In [1]: import numpy as np

In [2]: np.set_printoptions(precision=2, suppress=True, linewidth=100, legacy="1.25")

In [3]: W0 = np.load("arr.npy")

In [4]: W0
Out[4]: 
array([[0, 0, 1, 0, 1, 0, 0, 1, 0, 0, 0, 0, 0, 0, 0],
       [0, 0, 0, 0, 0, 0, 0, 1, 0, 0, 1, 0, 0, 0, 0],
       [1, 0, 0, 0, 0, 0, 1, 0, 0, 0, 0, 0, 0, 1, 0],
       [0, 0, 0, 0, 0, 0, 0, 0, 0, 1, 0, 0, 0, 0, 0],
       [1, 0, 0, 0, 0, 0, 1, 0, 1, 0, 0, 1, 0, 0, 1],
       [0, 0, 0, 0, 0, 0, 0, 0, 0, 0, 0, 0, 0, 0, 0],
       [0, 0, 1, 0, 1, 0, 0, 0, 0, 0, 0, 0, 0, 1, 0],
       [1, 1, 0, 0, 0, 0, 0, 0, 0, 0, 0, 0, 0, 0, 0],
       [0, 0, 0, 0, 1, 0, 0, 0, 0, 0, 0, 0, 1, 0, 0],
       [0, 0, 0, 1, 0, 0, 0, 0, 0, 0, 1, 0, 0, 0, 1],
       [0, 1, 0, 0, 0, 0, 0, 0, 0, 1, 0, 0, 0, 0, 0],
       [0, 0, 0, 0, 1, 0, 0, 0, 0, 0, 0, 0, 0, 0, 0],
       [0, 0, 0, 0, 0, 0, 0, 0, 1, 0, 0, 0, 0, 0, 0],
       [0, 0, 1, 0, 0, 0, 1, 0, 0, 0, 0, 0, 0, 0, 0],
       [0, 0, 0, 0, 1, 0, 0, 0, 0, 1, 0, 0, 0, 0, 0]])

In [5]: [round(float(x), 2) for x in np.linalg.svd(W0, compute_uv=False)[:3]]
Out[5]: [2.8, 2.59, 1.96]

In [6]: np.linalg.cond(W0) > 100
Out[6]: True

In [7]: round(np.abs(np.linalg.eigvals(W0)).max(), 2)
Out[7]: 2.8

In [8]: np.round(np.sort(np.abs(np.linalg.eigvals(W0))), 2) + 0
Out[8]: array([0.  , 0.  , 0.31, 0.45, 0.56, 0.81, 1.  , 1.12, 1.36, 1.4 , 1.6 , 1.93, 1.96, 2.59, 2.8 ])

In [9]: np.allclose(W0 @ W0.T, W0.T @ W0)
Out[9]: True

In [10]: evals, evecs = np.linalg.eigh(W0)

In [11]: x0 = np.array([-2, -2, -1, 3, -3, -3, 3, -1, 2, 2, -3, -1, 0, -2, 2])

In [12]: np.abs(W0).sum(axis=1).max(), round(float(np.abs(evals).max()), 2)
Out[12]: (5, 2.8)

In [13]: left, sv, vt = np.linalg.svd(W0)

In [14]: np.argmax(sv[:-1] / (sv[1:] + 1e-6)) + 1
Out[14]: 13

In [15]: sv.round(2) + 0
Out[15]: array([2.8 , 2.59, 1.96, 1.93, 1.6 , 1.4 , 1.36, 1.12, 1.  , 0.81, 0.56, 0.45, 0.31, 0.  , 0.  ])

In [16]: Y = left[:, :13] @ np.diag(sv[:13]) @ vt[:13]

In [17]: round(np.linalg.norm(W0 - Y) / np.linalg.norm(W0), 2)
Out[17]: 0.0

In [18]: print(np.linalg.matrix_rank(W0, rtol=0.05))
13

In [19]: np.round(np.linalg.norm(W0 - Y, 2), 2), round(sv[13], 2)
Out[19]: (0.0, 0.0)

In [20]: print(np.linalg.matrix_rank(Y))
13

In [21]: arr = np.loadtxt("run12.csv", delimiter=",")

In [22]: arr
Out[22]: 
array([[-1.2, -0.8, -1.3,  0.9,  0.9,  2.5,  1.2,  0.5, -0.3, -0.2, -0.4,  0.1,  0.3,  2. ],
       [ 1. ,  0.1, -2.9,  0.6,  0.5, -0.4,  1.3,  0.8,  0. ,  0.8,  0.5, -1.4,  0.2,  1. ],
       [ 0.1,  1. , -0.1,  0.9, -0.1, -1. , -0.2,  0.9,  0. ,  0.2, -0.3,  0.8, -0.3,  6.5],
       [ 0.4,  2. , -1.8, -0.8,  0.1, -2. , -0.1,  2. , -1.5,  0.8, -1.3, -0.8, -1.2, -3.5],
       [ 0.3, -0.1,  0.7,  0.2, -1.7,  0.4, -0.4, -1.9, -1.4, -0.8,  0.2, -1.5, -1.2,  1.5],
       [-0.2, -0.4,  0.9,  0.8,  0.1,  1.6,  1.4,  1.5,  1. , -0.1, -1.5,  0. ,  0.2, -2.5],
       [ 0.7,  0.7, -0.2,  1.4, -0.6, -0.7,  0.7, -1. ,  1.3, -0.9,  0.1,  1.7, -0.7,  6. ],
       [ 0.2,  1.3,  0.6, -1.1,  0.6, -0.7,  1.7,  0.3, -1.2, -1.8,  0. , -1. ,  0.3,  2. ],
       [ 2.7, -2.4, -1. , -0.5,  0.7,  0.4,  1.1,  1.1, -1.2, -1.3, -1.3, -1.5, -1.6, -4.5],
       [ 0.8, -0.2, -0.4, -0.4,  0.7, -2. , -1. , -0.9, -0.7,  0.9, -0.5,  0.4, -1.5,  0. ],
       [ 0.5,  0.7, -0.5,  0.8, -0.7,  1.1, -1.3,  2.3,  0.4, -1.2, -1.3,  1.6, -1.3, -1. ]])

In [23]: w1 = np.array([[3, 2],
    ...:     [-3, 3],
    ...:     [2, 0],
    ...:     [3, 2],
    ...:     [0, 2],
    ...:     [3, -1],
    ...:     [-2, 0],
    ...:     [1, 2],
    ...:     [3, -1],
    ...:     [1, 0],
    ...:     [3, 2],
    ...:     [-2, 3],
    ...:     [3, 3],
    ...:     [-2, 0]])

In [24]: beta = np.array([1, 1])

In [25]: hid = np.maximum(arr @ w1 + beta, 0)

In [26]: np.linalg.matrix_rank(hid)
Out[26]: 2

In [27]: (hid > 0).astype(int)
Out[27]: 
array([[0, 0],
       [1, 1],
       [0, 1],
       [0, 1],
       [0, 0],
       [1, 0],
       [0, 1],
       [0, 1],
       [1, 0],
       [0, 0],
       [1, 1]])

In [28]: hid
Out[28]: 
array([[ 0. ,  0. ],
       [ 0.4,  4.9],
       [ 0. ,  9.5],
       [ 0. ,  5.3],
       [ 0. ,  0. ],
       [13.3,  0. ],
       [ 0. ,  6.7],
       [ 0. ,  4.7],
       [11.3,  0. ],
       [ 0. ,  0. ],
       [ 1. ,  5.7]])

In [29]: W2 = np.array([[3, 1, 0], [-2, 2, 7]])

In [30]: (hid @ W2).round(6).argmax(axis=1)
Out[30]: array([0, 2, 2, 2, 0, 0, 2, 2, 0, 0, 2])

In [31]: w1 @ W2
Out[31]: 
array([[  5,   7,  14],
       [-15,   3,  21],
       [  6,   2,   0],
       [  5,   7,  14],
       [ -4,   4,  14],
       [ 11,   1,  -7],
       [ -6,  -2,   0],
       [ -1,   5,  14],
       [ 11,   1,  -7],
       [  3,   1,   0],
       [  5,   7,  14],
       [-12,   4,  21],
       [  3,   9,  21],
       [ -6,  -2,   0]])

In [32]: mat = np.load("mat.npy")

In [33]: mat
Out[33]: 
array([[ 3,  0,  0,  0,  0,  0],
       [ 2, -2,  0,  0,  0,  0],
       [ 1,  3,  3,  0,  0,  0],
       [ 0,  1,  3, -1,  0,  0],
       [-2, -1, -3, -1,  1,  0],
       [-1,  0,  2,  0, -3, -1]])

In [34]: rng = np.random.default_rng(599)

In [35]: lab = rng.permutation(6)

In [36]: print(lab)
[1 2 4 5 3 0]

In [37]: Y = mat[lab][:, lab]

In [38]: print(np.allclose(Y, mat))
False

In [39]: np.diag(Y)
Out[39]: array([-2,  3,  1, -1, -1,  3])

In [40]: left, sv, vt = np.linalg.svd(mat, full_matrices=False)

In [41]: (sv > 1e-8).sum()
Out[41]: 6

In [42]: print(np.round(left.T @ left, 2) + 0)
[[1. 0. 0. 0. 0. 0.]
 [0. 1. 0. 0. 0. 0.]
 [0. 0. 1. 0. 0. 0.]
 [0. 0. 0. 1. 0. 0.]
 [0. 0. 0. 0. 1. 0.]
 [0. 0. 0. 0. 0. 1.]]

In [43]: print(sv / sv[0])
[1.   0.65 0.51 0.27 0.16 0.02]

In [44]: np.round(vt @ vt.T, 2) + 0
Out[44]: 
array([[1., 0., 0., 0., 0., 0.],
       [0., 1., 0., 0., 0., 0.],
       [0., 0., 1., 0., 0., 0.],
       [0., 0., 0., 1., 0., 0.],
       [0., 0., 0., 0., 1., 0.],
       [0., 0., 0., 0., 0., 1.]])

In [45]: O, R = np.linalg.qr(mat)

In [46]: print(round(np.trace(O @ O.T), 2))
6.0

In [47]: np.round(O.T @ O, 2) + 0
Out[47]: 
array([[1., 0., 0., 0., 0., 0.],
       [0., 1., 0., 0., 0., 0.],
       [0., 0., 1., 0., 0., 0.],
       [0., 0., 0., 1., 0., 0.],
       [0., 0., 0., 0., 1., 0.],
       [0., 0., 0., 0., 0., 1.]])

In [48]: np.allclose(R.T @ R, mat.T @ mat)
Out[48]: True

In [49]: E = np.loadtxt("m.csv", delimiter=",")

In [50]: E
Out[50]: 
array([[0., 0., 0., 0., 0., 0., 0., 0., 0., 0., 0., 0., 0., 2., 0., 0.],
       [0., 0., 0., 0., 0., 0., 0., 0., 0., 0., 1., 0., 0., 0., 0., 0.],
       [0., 0., 0., 0., 0., 0., 0., 0., 0., 0., 0., 0., 0., 0., 0., 0.],
       [0., 0., 0., 0., 0., 2., 0., 0., 0., 0., 0., 0., 0., 0., 0., 0.],
       [0., 0., 0., 0., 0., 0., 0., 0., 0., 0., 0., 0., 1., 0., 0., 0.],
       [0., 0., 2., 0., 0., 0., 0., 0., 0., 0., 0., 0., 0., 0., 0., 0.],
       [0., 0., 0., 0., 0., 0., 0., 0., 0., 0., 0., 1., 0., 0., 0., 0.],
       [0., 0., 0., 0., 0., 0., 0., 1., 0., 0., 0., 0., 0., 0., 0., 0.],
       [3., 0., 0., 0., 0., 0., 0., 0., 0., 0., 0., 0., 0., 0., 0., 0.],
       [0., 0., 0., 0., 0., 0., 0., 0., 0., 0., 0., 0., 0., 0., 0., 0.],
       [0., 1., 0., 0., 0., 0., 0., 0., 0., 0., 0., 0., 0., 0., 0., 0.],
       [0., 0., 0., 0., 0., 0., 0., 0., 0., 0., 0., 0., 0., 0., 3., 0.],
       [0., 0., 0., 0., 0., 0., 0., 0., 0., 2., 0., 0., 0., 0., 0., 0.],
       [0., 0., 0., 0., 0., 0., 0., 0., 2., 0., 0., 0., 0., 0., 0., 0.],
       [0., 0., 0., 0., 0., 0., 0., 0., 0., 0., 0., 0., 0., 0., 0., 1.],
       [0., 0., 0., 0., 0., 0., 3., 0., 0., 0., 0., 0., 0., 0., 0., 0.]])

In [51]: # 6 groups of indices that never mix

In [52]: np.linalg.svd(E, compute_uv=False)
Out[52]: array([3., 3., 3., 2., 2., 2., 2., 2., 1., 1., 1., 1., 1., 1., 0., 0.])

In [53]: Y = np.array([[4, 4],
    ...:     [2, -8],
    ...:     [4, -7],
    ...:     [4, 0],
    ...:     [-7, -6],
    ...:     [-4, -3],
    ...:     [-5, -1],
    ...:     [-1, -7],
    ...:     [-2, 3],
    ...:     [-8, -8],
    ...:     [-4, -1],
    ...:     [0, 2],
    ...:     [4, -5],
    ...:     [-6, -3],
    ...:     [3, 2],
    ...:     [-3, -6]])

In [54]: Y.T @ E.T
Out[54]: 
array([[-12.,  -4.,   0.,  -8.,   4.,   8.,   0.,  -1.,  12.,   0.,   2.,   9., -16.,  -4.,  -3.,
        -15.],
       [ -6.,  -1.,   0.,  -6.,  -5., -14.,   2.,  -7.,  12.,   0.,  -8.,   6., -16.,   6.,  -6.,
         -3.]])

In [55]: np.einsum("ik,kj->ij", E, Y)
Out[55]: 
array([[-12.,  -6.],
       [ -4.,  -1.],
       [  0.,   0.],
       [ -8.,  -6.],
       [  4.,  -5.],
       [  8., -14.],
       [  0.,   2.],
       [ -1.,  -7.],
       [ 12.,  12.],
       [  0.,   0.],
       [  2.,  -8.],
       [  9.,   6.],
       [-16., -16.],
       [ -4.,   6.],
       [ -3.,  -6.],
       [-15.,  -3.]])

In [56]: np.einsum("ik,kj->ji", E, Y)
Out[56]: 
array([[-12.,  -4.,   0.,  -8.,   4.,   8.,   0.,  -1.,  12.,   0.,   2.,   9., -16.,  -4.,  -3.,
        -15.],
       [ -6.,  -1.,   0.,  -6.,  -5., -14.,   2.,  -7.,  12.,   0.,  -8.,   6., -16.,   6.,  -6.,
         -3.]])

In [57]: print(np.einsum("ij->j", E))
[3. 1. 2. 0. 0. 2. 3. 1. 2. 2. 1. 1. 1. 2. 3. 1.]

In [58]: print(np.linalg.matrix_rank(E @ Y))
2

In [59]: np.linalg.cond(E) > 100
Out[59]: True

In [60]: np.linalg.matrix_rank(E, rtol=0.1)
Out[60]: 14

In [61]: round(np.linalg.norm(E, 2) / np.linalg.norm(E), 2)
Out[61]: 0.41
